% ipython --no-banner

In [1]: import numpy as np

In [2]: import numpy.linalg as la

In [3]: np.set_printoptions(precision=3, suppress=True, linewidth=120, legacy="1.25")

In [4]: m1 = np.array([[102, 2, 0, 0, 2, 2, 3, 2],
   ...:     [2, -137, 2, 1, 3, 2, 1, 2],
   ...:     [0, 3, -18, 0, 3, 2, 2, 2],
   ...:     [3, 3, 2, -158, 1, 1, 1, 1],
   ...:     [1, 0, 2, 0, -80, 2, 0, 3],
   ...:     [3, 3, 1, 1, 0, 40, 2, 2],
   ...:     [0, 2, 1, 1, 3, 3, 81, 1],
   ...:     [2, 1, 0, 3, 0, 1, 3, -19]])

In [5]: m1
Out[5]: 
array([[ 102,    2,    0,    0,    2,    2,    3,    2],
       [   2, -137,    2,    1,    3,    2,    1,    2],
       [   0,    3,  -18,    0,    3,    2,    2,    2],
       [   3,    3,    2, -158,    1,    1,    1,    1],
       [   1,    0,    2,    0,  -80,    2,    0,    3],
       [   3,    3,    1,    1,    0,   40,    2,    2],
       [   0,    2,    1,    1,    3,    3,   81,    1],
       [   2,    1,    0,    3,    0,    1,    3,  -19]])

In [6]: th = np.radians(180)

In [7]: Rm = np.eye(8)

In [8]: Rm[5, 5] = Rm[4, 4] = np.cos(th)

In [9]: Rm[5, 4], Rm[4, 5] = -np.sin(th), np.sin(th)

In [10]: Rm.round(3) + 0
Out[10]: 
array([[ 1.,  0.,  0.,  0.,  0.,  0.,  0.,  0.],
       [ 0.,  1.,  0.,  0.,  0.,  0.,  0.,  0.],
       [ 0.,  0.,  1.,  0.,  0.,  0.,  0.,  0.],
       [ 0.,  0.,  0.,  1.,  0.,  0.,  0.,  0.],
       [ 0.,  0.,  0.,  0., -1.,  0.,  0.,  0.],
       [ 0.,  0.,  0.,  0.,  0., -1.,  0.,  0.],
       [ 0.,  0.,  0.,  0.,  0.,  0.,  1.,  0.],
       [ 0.,  0.,  0.,  0.,  0.,  0.,  0.,  1.]])

In [11]: M2 = m1 @ Rm.T

In [12]: round(la.det(Rm), 3), np.trace(Rm)
Out[12]: (1.0, 4.0)

In [13]: M = np.load("data.npy")

In [14]: M
Out[14]: 
array([[  1.8  ,   0.   ,   0.1  ,   1.3  ,  -0.4  ,  -1.   ,   0.4  ,  -1.   ,   7.616,   0.5  ],
       [ -0.3  ,  -0.9  ,  -1.2  ,   1.9  ,   0.2  ,   1.2  ,  -0.5  ,  -0.7  ,  -1.382,  -0.7  ],
       [ -1.4  ,  -0.2  ,   1.   ,  -1.3  ,  -0.8  ,  -0.4  ,  -0.1  ,   0.1  ,  -5.277,  -0.6  ],
       [ -2.   ,  -0.9  ,  -1.3  ,   0.7  ,   0.8  ,   0.8  ,   1.9  ,  -1.3  ,  -7.887,   0.4  ],
       [  2.3  ,   0.8  ,   0.4  ,   1.2  ,  -0.7  ,  -0.2  ,   2.6  ,   0.9  ,   9.481,   1.4  ],
       [  0.4  ,  -0.1  ,   1.1  ,   0.6  ,  -0.4  ,   0.2  ,   1.1  ,   0.2  ,   1.78 ,  -1.2  ],
       [  1.   ,   0.1  ,   0.4  ,   2.7  ,   0.7  ,  -0.2  ,   0.1  ,   0.1  ,   4.385,   1.7  ],
       [ -0.9  ,  -0.1  ,  -0.1  ,   1.6  ,  -1.6  ,   2.2  ,   1.5  ,   2.4  ,  -3.468,  -0.2  ],
       [  0.7  ,   0.2  ,  -1.1  ,  -0.7  ,  -0.7  ,  -0.4  ,   0.6  ,  -1.1  ,   2.368,  -0.5  ],
       [ -2.5  ,   0.2  ,  -1.1  ,  -1.   ,  -1.   ,  -0.3  ,  -0.3  ,  -0.1  , -10.339,  -0.6  ],
       [ -1.   ,   1.1  ,   1.2  ,  -0.7  ,  -0.5  ,   0.7  ,   0.4  ,  -1.2  ,  -3.318,  -0.1  ],
       [  1.1  ,  -0.1  ,   0.3  ,   1.1  ,   0.4  ,  -1.5  ,   0.8  ,   0.2  ,   4.969,  -0.4  ]])

In [15]: M2 = np.c_[M[:, :5] @ np.array([[2, 1, 8, 1, 7],
    ...:     [1, -4, 8, 6, -2],
    ...:     [6, -8, -7, 7, -3],
    ...:     [9, 2, 1, 4, -2],
    ...:     [-4, -5, 6, -7, -2]]), np.array([-1, 2, -1, -1, 1, 0, 3, -1, -3, -1, 3, 2])]

In [16]: M2
Out[16]: 
array([[ 17.5,   5.6,  12.6,  10.5,  10.5,  -1. ],
       [  7.6,  15.7,   1.9,  -7.9,  -0.9,   2. ],
       [ -5.5,  -7.2, -25.9,   4.8,  -8.2,  -1. ],
       [ -9.6,   9.4,  -8.6, -19.3, -11.3,  -1. ],
       [ 21.4,   1.8,  19. ,  19.6,  12.3,   1. ],
       [ 14.3,  -4.8,  -7.1,  12.7,  -0.7,   0. ],
       [ 26. ,  -0.7,  12.9,  10.3,  -1.2,   3. ],
       [ 18.3,  11.5, -15.3,  15.4,  -5.8,  -1. ],
       [ -8.5,  10.8,  10. ,  -3.7,  10.6,  -3. ],
       [-16.4,   8.5, -17.7,  -6. , -10.6,  -1. ],
       [  2. , -13.9, -11.3,  14.7, -10.4,   3. ],
       [ 12.2,  -0.7,   9.4,   4.2,   4. ,   2. ]])

In [17]: la.norm(la.qr(M)[0].T @ M2, axis=0) ** 2 / ((M2 ** 2).sum(axis=0) + 1e-12)
Out[17]: array([1.   , 1.   , 1.   , 1.   , 1.   , 0.859])
